>>> import numpy as np
>>> from numpy import linalg as LA
>>> np.set_printoptions(suppress=True, linewidth=140)
>>> m1 = np.load("a.npy")
>>> m1
array([[-3,  1, -1,  1, -2, -3, -3,  3, -3,  3,  0,  3],
       [ 0, -2,  3,  2, -1,  2,  1,  1,  0,  2, -2,  2],
       [ 0,  0, -2,  2,  1,  1, -3, -3,  3,  2,  2, -1],
       [ 0,  0,  0,  3, -1, -2, -1, -3, -1, -1,  1, -2],
       [ 0,  0,  0,  0,  2,  3, -1,  1, -3,  1, -3,  3],
       [ 0,  0,  0,  0,  0,  2, -2, -3, -3, -3,  1,  3],
       [ 0,  0,  0,  0,  0,  0, -1,  1,  3,  0,  0,  0],
       [ 0,  0,  0,  0,  0,  0,  0,  3, -3,  0,  2, -1],
       [ 0,  0,  0,  0,  0,  0,  0,  0,  0, -2,  0, -1],
       [ 0,  0,  0,  0,  0,  0,  0,  0,  0, -2,  1, -2],
       [ 0,  0,  0,  0,  0,  0,  0,  0,  0,  0,  1,  2],
       [ 0,  0,  0,  0,  0,  0,  0,  0,  0,  0,  0,  2]])
>>> th = np.radians(45)
>>> r_ = np.eye(12)
>>> r_[11, 11] = r_[10, 10] = np.cos(th)
>>> r_[11, 10], r_[10, 11] = -np.sin(th), np.sin(th)
>>> r_.round(2)
array([[ 1.  ,  0.  ,  0.  ,  0.  ,  0.  ,  0.  ,  0.  ,  0.  ,  0.  ,  0.  ,  0.  ,  0.  ],
       [ 0.  ,  1.  ,  0.  ,  0.  ,  0.  ,  0.  ,  0.  ,  0.  ,  0.  ,  0.  ,  0.  ,  0.  ],
       [ 0.  ,  0.  ,  1.  ,  0.  ,  0.  ,  0.  ,  0.  ,  0.  ,  0.  ,  0.  ,  0.  ,  0.  ],
       [ 0.  ,  0.  ,  0.  ,  1.  ,  0.  ,  0.  ,  0.  ,  0.  ,  0.  ,  0.  ,  0.  ,  0.  ],
       [ 0.  ,  0.  ,  0.  ,  0.  ,  1.  ,  0.  ,  0.  ,  0.  ,  0.  ,  0.  ,  0.  ,  0.  ],
       [ 0.  ,  0.  ,  0.  ,  0.  ,  0.  ,  1.  ,  0.  ,  0.  ,  0.  ,  0.  ,  0.  ,  0.  ],
       [ 0.  ,  0.  ,  0.  ,  0.  ,  0.  ,  0.  ,  1.  ,  0.  ,  0.  ,  0.  ,  0.  ,  0.  ],
       [ 0.  ,  0.  ,  0.  ,  0.  ,  0.  ,  0.  ,  0.  ,  1.  ,  0.  ,  0.  ,  0.  ,  0.  ],
       [ 0.  ,  0.  ,  0.  ,  0.  ,  0.  ,  0.  ,  0.  ,  0.  ,  1.  ,  0.  ,  0.  ,  0.  ],
       [ 0.  ,  0.  ,  0.  ,  0.  ,  0.  ,  0.  ,  0.  ,  0.  ,  0.  ,  1.  ,  0.  ,  0.  ],
       [ 0.  ,  0.  ,  0.  ,  0.  ,  0.  ,  0.  ,  0.  ,  0.  ,  0.  ,  0.  ,  0.71,  0.71],
       [ 0.  ,  0.  ,  0.  ,  0.  ,  0.  ,  0.  ,  0.  ,  0.  ,  0.  ,  0.  , -0.71,  0.71]])
>>> out = m1 @ r_.T
>>> print(np.allclose(m1 @ m1.T, out @ out.T))
True
>>> print(out.round(2) + 0)
[[-3.    1.   -1.    1.   -2.   -3.   -3.    3.   -3.    3.    2.12  2.12]
 [ 0.   -2.    3.    2.   -1.    2.    1.    1.    0.    2.    0.    2.83]
 [ 0.    0.   -2.    2.    1.    1.   -3.   -3.    3.    2.    0.71 -2.12]
 [ 0.    0.    0.    3.   -1.   -2.   -1.   -3.   -1.   -1.   -0.71 -2.12]
 [ 0.    0.    0.    0.    2.    3.   -1.    1.   -3.    1.    0.    4.24]
 [ 0.    0.    0.    0.    0.    2.   -2.   -3.   -3.   -3.    2.83  1.41]
 [ 0.    0.    0.    0.    0.    0.   -1.    1.    3.    0.    0.    0.  ]
 [ 0.    0.    0.    0.    0.    0.    0.    3.   -3.    0.    0.71 -2.12]
 [ 0.    0.    0.    0.    0.    0.    0.    0.    0.   -2.   -0.71 -0.71]
 [ 0.    0.    0.    0.    0.    0.    0.    0.    0.   -2.   -0.71 -2.12]
 [ 0.    0.    0.    0.    0.    0.    0.    0.    0.    0.    2.12  0.71]
 [ 0.    0.    0.    0.    0.    0.    0.    0.    0.    0.    1.41  1.41]]
>>> G = m1.T @ m1
>>> np.diag(G)
array([ 9,  5, 14, 18, 11, 31, 26, 48, 55, 36, 25, 50])
>>> np.trace(G), (m1 ** 2).sum()
(np.int64(328), np.int64(328))
>>> print(G)
[[  9  -3   3  -3   6   9   9  -9   9  -9   0  -9]
 [ -3   5  -7  -3   0  -7  -5   1  -3  -1   4  -1]
 [  3  -7  14   1  -3   7  12   6  -3  -1 -10   5]
 [ -3  -3   1  18  -5  -3 -10 -10   0   8   3  -1]
 [  6   0  -3  -5  11  13   1  -5   4  -3  -3  -1]
 [  9  -7   7  -3  13  31   3  -7  -1  -4 -11  13]
 [  9  -5  12 -10   1   3  26   8   7  -7  -8 -11]
 [ -9   1   6 -10  -5  -7   8  48 -15  18 -11  11]
 [  9  -3  -3   0   4  -1   7 -15  55   4   5 -25]
 [ -9  -1  -1   8  -3  -4  -7  18   4  36  -9  13]
 [  0   4 -10   3  -3 -11  -8 -11   5  -9  25 -16]
 [ -9  -1   5  -1  -1  13 -11  11 -25  13 -16  50]]
>>> np.allclose(G, G.T)
True
>>> rng = np.random.default_rng(547507)
>>> idx = rng.permutation(12)
>>> idx
array([ 8,  4,  7,  1,  6,  2, 11,  0,  9,  3,  5, 10])
>>> out = G[idx][:, idx]
>>> np.diag(out)
array([55, 11, 48,  5, 26, 14, 50,  9, 36, 18, 31, 25])
>>> np.trace(out)
np.int64(328)
>>> np.round(LA.det(out), 2), round(LA.det(G[idx]), 2)
(np.float64(-0.0), np.float64(0.0))
>>> left, s, Vh = LA.svd(m1)
>>> print(s.round(2) + 0)
[10.06  7.86  7.61  6.92  4.97  4.01  3.25  2.47  1.21  0.53  0.19  0.  ]
>>> np.argmax(s[:-1] / (s[1:] + 1e-6)) + 1
np.int64(11)
>>> out = left[:, :11] @ np.diag(s[:11]) @ Vh[:11]
>>> print(np.round(np.abs(m1 - out).max(), 2))
0.0
>>> LA.matrix_rank(m1, rtol=0.05)
np.int64(10)
>>> out = m1 / LA.norm(m1, axis=1, keepdims=True)
>>> G = out @ out.T
>>> round(np.degrees(np.arccos(np.clip(G[9, 10], -1, 1))), 2)
np.float64(116.57)
>>> np.argwhere(np.triu(np.abs(G) > 0.95, 1))
array([], shape=(0, 2), dtype=int64)
>>> print((np.abs(G) > 0.9).astype(int))
[[1 0 0 0 0 0 0 0 0 0 0 0]
 [0 1 0 0 0 0 0 0 0 0 0 0]
 [0 0 1 0 0 0 0 0 0 0 0 0]
 [0 0 0 1 0 0 0 0 0 0 0 0]
 [0 0 0 0 1 0 0 0 0 0 0 0]
 [0 0 0 0 0 1 0 0 0 0 0 0]
 [0 0 0 0 0 0 1 0 0 0 0 0]
 [0 0 0 0 0 0 0 1 0 0 0 0]
 [0 0 0 0 0 0 0 0 1 0 0 0]
 [0 0 0 0 0 0 0 0 0 1 0 0]
 [0 0 0 0 0 0 0 0 0 0 1 0]
 [0 0 0 0 0 0 0 0 0 0 0 1]]
>>> feats = np.loadtxt("x.csv", delimiter=",")
>>> feats
array([[-0.01,  0.03,  0.03,  0.99,  2.01,  0.98],
       [ 0.02, -0.04, -0.01,  1.01,  2.02,  1.  ],
       [ 0.01,  0.01,  0.  ,  0.99,  1.99,  1.02],
       [-0.01, -0.01,  0.01,  1.  ,  2.03,  1.01],
       [ 0.04, -0.02,  0.03,  1.03,  2.02,  0.99],
       [ 2.01,  0.99, -0.01,  1.99,  2.01, -0.06],
       [ 2.01,  1.  ,  0.  ,  1.99,  1.99, -0.03],
       [ 2.03,  0.98,  0.01,  2.03,  1.98, -0.01],
       [ 1.99,  1.01,  0.05,  1.98,  2.02, -0.03],
       [ 2.  ,  0.97, -0.02,  1.95,  1.98,  0.02],
       [ 1.03,  0.98,  2.01,  1.01, -0.02,  2.  ],
       [ 0.96,  1.02,  2.02,  1.  , -0.01,  2.01],
       [ 0.95,  0.98,  2.02,  1.02,  0.02,  2.01],
       [ 0.97,  0.99,  2.01,  1.  , -0.01,  1.98],
       [ 1.  ,  1.  ,  2.01,  1.03, -0.02,  1.99]])
>>> D = LA.norm(feats[:, None] - feats[None], axis=-1)
>>> np.round(LA.norm(feats, axis=1), 2)
array([2.45, 2.47, 2.45, 2.48, 2.47, 3.61, 3.6 , 3.62, 3.6 , 3.56, 3.33, 3.33, 3.32, 3.3 , 3.33])
>>> LA.matrix_rank(D ** 2)
np.int64(8)
>>> np.round(LA.norm(feats - feats.mean(axis=0), axis=1), 2)
array([1.55, 1.58, 1.55, 1.58, 1.54, 1.9 , 1.87, 1.87, 1.85, 1.82, 2.2 , 2.21, 2.18, 2.19, 2.19])
>>> D.mean(axis=1).argmax()
np.int64(11)
